% python3 -q
>>> import numpy as np
>>> import numpy.linalg as la
>>> np.set_printoptions(precision=4, suppress=True, linewidth=120, floatmode="fixed")
>>> def rd(a):
...     return np.round(a, 4) + 0
... 
>>> A = np.load("sample10.npy")
>>> A
array([[ 13.0000, -26.0000,  28.0000, -13.0000],
       [ 22.0000, -50.0000,  56.0000, -26.0000],
       [ 22.0000, -56.0000,  75.0000, -39.0000],
       [ 22.0000, -56.0000,  82.0000, -46.0000]])
>>> P = np.triu(np.array([[-3, 3, 2, 2], [-1, -2, -2, -1], [0, -3, 2, 1], [-2, 3, -1, 0]]), 1) + np.eye(4)
>>> A2 = P @ A @ la.inv(P)
>>> la.matrix_rank(A2)
np.int64(4)
>>> data = np.load("run2.npy")
>>> data
array([[ -3,   0,  -3,   3,  12,  -1],
       [  3,  -3,  -2,   2,   8,   0],
       [ -3,   0,  -1,  -1,  -4,   2],
       [ -1,   3,   0,  -1,  -4,   3],
       [ -3,  -1,  -3,   1,   4,  -3],
       [  2,   2,   1,  -2,  -8,   0],
       [  1,  -2,   3,  -3, -12,   0],
       [ -1,   3,  -2,   1,   4,   2],
       [  1,  -3,   0,   1,   4,   2]])
>>> # column 4 dominates
>>> np.abs(np.diag(la.qr(data)[1])) > 1e-9
array([ True,  True,  True,  True, False,  True])
>>> np.unique(data.round(6), axis=0).shape
(9, 6)
>>> r = la.matrix_rank(data)
>>> r
np.int64(5)
>>> N = la.svd(data)[2][r:].T
>>> rd(N[:, 0] / N[np.abs(N[:, 0]).round(6).argmax(), 0])
array([ 0.0000,  0.0000,  0.0000,  1.0000, -0.2500,  0.0000])
>>> print(N.shape)
(6, 1)
>>> rd(N @ N.T)
array([[ 0.0000,  0.0000,  0.0000,  0.0000,  0.0000,  0.0000],
       [ 0.0000,  0.0000,  0.0000,  0.0000,  0.0000,  0.0000],
       [ 0.0000,  0.0000,  0.0000,  0.0000,  0.0000,  0.0000],
       [ 0.0000,  0.0000,  0.0000,  0.9412, -0.2353,  0.0000],
       [ 0.0000,  0.0000,  0.0000, -0.2353,  0.0588,  0.0000],
       [ 0.0000,  0.0000,  0.0000,  0.0000,  0.0000,  0.0000]])
>>> np.allclose(data @ N, 0)
True
>>> [int(la.matrix_rank(data[:i])) for i in range(1, len(data) + 1)]
[1, 2, 3, 4, 5, 5, 5, 5, 5]
>>> [int(la.matrix_rank(data[:, :j + 1])) for j in range(6)]
[1, 2, 3, 4, 4, 5]
>>> Uu, s, VT = la.svd(data)
>>> np.argmax(s[:-1] / (s[1:] + 1e-6)) + 1
np.int64(5)
>>> rd(s)
array([23.6583,  7.9578,  5.9331,  4.4574,  2.4269,  0.0000])
>>> A2 = Uu[:, :5] @ np.diag(s[:5]) @ VT[:5]
>>> la.matrix_rank(data, rtol=0.05)
np.int64(5)
>>> rd(la.norm(data - A2, 2)), rd(s[5])
(np.float64(0.0), np.float64(0.0))
>>> rd(np.abs(data - A2).max())
np.float64(0.0)
>>> print(rd(A2))
[[ -3.0000   0.0000  -3.0000   3.0000  12.0000  -1.0000]
 [  3.0000  -3.0000  -2.0000   2.0000   8.0000   0.0000]
 [ -3.0000   0.0000  -1.0000  -1.0000  -4.0000   2.0000]
 [ -1.0000   3.0000   0.0000  -1.0000  -4.0000   3.0000]
 [ -3.0000  -1.0000  -3.0000   1.0000   4.0000  -3.0000]
 [  2.0000   2.0000   1.0000  -2.0000  -8.0000   0.0000]
 [  1.0000  -2.0000   3.0000  -3.0000 -12.0000   0.0000]
 [ -1.0000   3.0000  -2.0000   1.0000   4.0000   2.0000]
 [  1.0000  -3.0000   0.0000   1.0000   4.0000   2.0000]]
>>> print(la.matrix_rank(A2))
5
>>> rd(la.norm(data - A2) / la.norm(data))
np.float64(0.0)
